% python3 -q
>>> import numpy as np
>>> from numpy import linalg as LA
>>> np.set_printoptions(precision=3, suppress=True, linewidth=160)
>>> sv = 10 * 0.2 ** np.arange(6)
>>> rng = np.random.default_rng(5366)
>>> F = rng.normal(size=(34, 6)) * rng.permutation(sv)
>>> F.round(3) + 0
array([[  0.209,   3.18 , -17.422,   0.001,  -0.048,   0.   ],
       [  0.169,   2.693,  -7.636,  -0.002,  -0.044,   0.015],
       [ -0.433,   0.344,  -8.045,   0.001,   0.163,  -0.014],
       [ -0.082,  -5.403,  20.682,  -0.005,  -0.056,   0.011],
       [  1.237,   0.441,   9.179,  -0.003,  -0.023,   0.018],
       [  0.285,  -5.264, -10.4  ,   0.004,  -0.108,  -0.004],
       [  0.292,   0.231,  -3.408,   0.006,   0.051,  -0.003],
       [  0.148,   0.065,   8.82 ,  -0.002,  -0.109,  -0.033],
       [ -0.082,  -0.097,   6.522,  -0.003,   0.047,   0.014],
       [ -0.619,  -0.435, -14.192,   0.   ,   0.097,  -0.007],
       [ -0.2  ,   0.039,   5.329,  -0.002,  -0.058,   0.017],
       [ -0.497,  -1.145,  13.923,  -0.003,  -0.007,  -0.026],
       [  0.032,   2.769,  11.145,  -0.002,  -0.098,   0.004],
       [ -0.526,   2.093,   0.862,   0.001,  -0.115,  -0.005],
       [ -0.055,  -2.762, -19.35 ,   0.   ,  -0.061,  -0.003],
       [ -0.079,   1.556,  -9.185,  -0.002,   0.074,   0.005],
       [ -0.214,  -2.005,   6.544,   0.002,   0.104,  -0.008],
       [ -0.423,   0.695,   9.776,  -0.003,   0.009,   0.016],
       [ -0.144,  -1.222,  -6.838,   0.001,  -0.092,   0.01 ],
       [  0.123,   1.895, -19.117,   0.002,  -0.178,   0.004],
       [  0.383,   0.778,  -2.647,   0.001,  -0.103,   0.007],
       [  0.097,   1.539,  -4.148,  -0.004,   0.156,   0.013],
       [  0.137,   3.065,   9.725,   0.003,   0.016,  -0.013],
       [ -0.271,   0.097,  -0.953,   0.001,  -0.06 ,   0.013],
       [ -0.457,  -1.113, -11.269,   0.004,   0.033,   0.027],
       [ -0.526,  -0.961,   7.242,   0.   ,  -0.054,   0.022],
       [ -0.007,   0.716,  19.48 ,  -0.004,   0.021,  -0.004],
       [ -0.248,  -1.02 ,   5.852,  -0.001,   0.01 ,  -0.036],
       [ -0.068,  -2.03 ,  -2.271,   0.002,   0.048,  -0.01 ],
       [ -0.078,  -4.083,  19.543,  -0.001,   0.032,   0.013],
       [ -0.654,  -1.786,  -5.7  ,   0.006,  -0.195,   0.006],
       [ -0.814,   0.423,   0.182,  -0.003,  -0.107,  -0.01 ],
       [  0.374,   0.907,   5.093,   0.001,  -0.034,   0.01 ],
       [  0.051,  -0.722,  13.642,  -0.005,   0.027,  -0.027]])
>>> x0 = np.array([0, 0, 3, 1, -1, 2])
>>> np.sign((F @ x0).round(6))
array([-1., -1., -1.,  1.,  1., -1., -1.,  1.,  1., -1.,  1.,  1.,  1.,  1., -1., -1.,  1.,  1., -1., -1., -1., -1.,  1., -1., -1.,  1.,  1.,  1., -1.,  1.,
       -1.,  1.,  1.,  1.])
>>> F @ np.eye(6)[4]
array([-0.048, -0.044,  0.163, -0.056, -0.023, -0.108,  0.051, -0.109,  0.047,  0.097, -0.058, -0.007, -0.098, -0.115, -0.061,  0.074,  0.104,  0.009, -0.092,
       -0.178, -0.103,  0.156,  0.016, -0.06 ,  0.033, -0.054,  0.021,  0.01 ,  0.048,  0.032, -0.195, -0.107, -0.034,  0.027])
